$ ipython --no-banner

In [1]: import numpy as np

In [2]: np.set_printoptions(suppress=True, linewidth=120)

In [3]: J = np.load("dump.npy")

In [4]: J
Out[4]: 
array([[60.86, 39.89, 20.34, 37.93,  0.45],
       [60.63, 40.08, 20.72, 40.22,  0.52],
       [59.9 , 39.86, 19.75, 40.51,  1.55],
       [59.07, 39.37, 18.85, 39.72, -0.89],
       [61.03, 40.54, 21.65, 39.82,  0.47],
       [59.61, 41.18, 17.65, 41.12, -1.19],
       [60.82, 37.9 , 20.18, 40.34, -0.19],
       [60.52, 40.48, 20.11, 40.12,  1.02],
       [58.52, 42.66, 18.27, 40.5 , -0.05],
       [59.75, 40.52, 18.07, 40.89, -1.14],
       [61.51, 40.23, 19.29, 39.49,  0.42],
       [58.97, 39.58, 20.78, 39.47,  0.16],
       [58.39, 37.63, 19.68, 38.99, -1.64],
       [59.57, 41.36, 17.89, 40.2 ,  0.32],
       [60.98, 39.88, 19.43, 40.26, -0.1 ],
       [60.57, 39.53, 19.62, 40.13,  1.04],
       [60.22, 39.08, 19.42, 41.77, -0.17],
       [61.05, 39.5 , 17.8 , 40.96,  0.85],
       [60.59, 40.39, 18.77, 40.7 ,  0.55],
       [60.1 , 40.79, 19.06, 40.59,  0.72],
       [59.37, 39.47, 20.55, 40.53, -0.84]])

In [5]: q, vecs = np.linalg.qr(J[:, :4])[0], np.linalg.qr(J[:, 4:])[0]

In [6]: sigma = np.linalg.svd(q.T @ vecs, compute_uv=False)

In [7]: round(float(np.linalg.norm(q @ q.T - vecs @ vecs.T, 2)), 2)
Out[7]: 1.0

In [8]: data = np.load("data.npy")

In [9]: data
Out[9]: 
array([[ -0.1,   1. ,   2.3],
       [ -0.1,   0.7,   1.1],
       [  0. ,   0.6,   0.5],
       [ -0.1,  -0.5,  -0.9],
       [  7. ,   9. , -24. ],
       [ -1.2,   0. ,   1.5],
       [  0.4,  -0.9,   0.4],
       [  0.9,   0.2,  -0.2],
       [  1.3,   2. ,  -0.1],
       [  0.5,  -1.8,   0.3],
       [  0.2,  -0.1,   0.3]])

In [10]: idx = data[:, 1] > np.median(data[:, 1])

In [11]: u = data[idx].mean(axis=0) - data[~idx].mean(axis=0)

In [12]: np.argsort(-np.abs(u).round(6), kind="stable")
Out[12]: array([2, 1, 0])

In [13]: round((((data - data.mean(axis=0)) @ u > 0) == idx).mean(), 2)
Out[13]: np.float64(0.64)

In [14]: ((data - data.mean(axis=0)) @ u > 0).astype(int)
Out[14]: array([0, 0, 0, 0, 1, 0, 0, 0, 0, 0, 0])

In [15]: idx.astype(int)
Out[15]: array([1, 1, 1, 0, 1, 0, 0, 0, 1, 0, 0])

In [16]: u.round(2)
Out[16]: array([ 1.5 ,  3.18, -4.27])
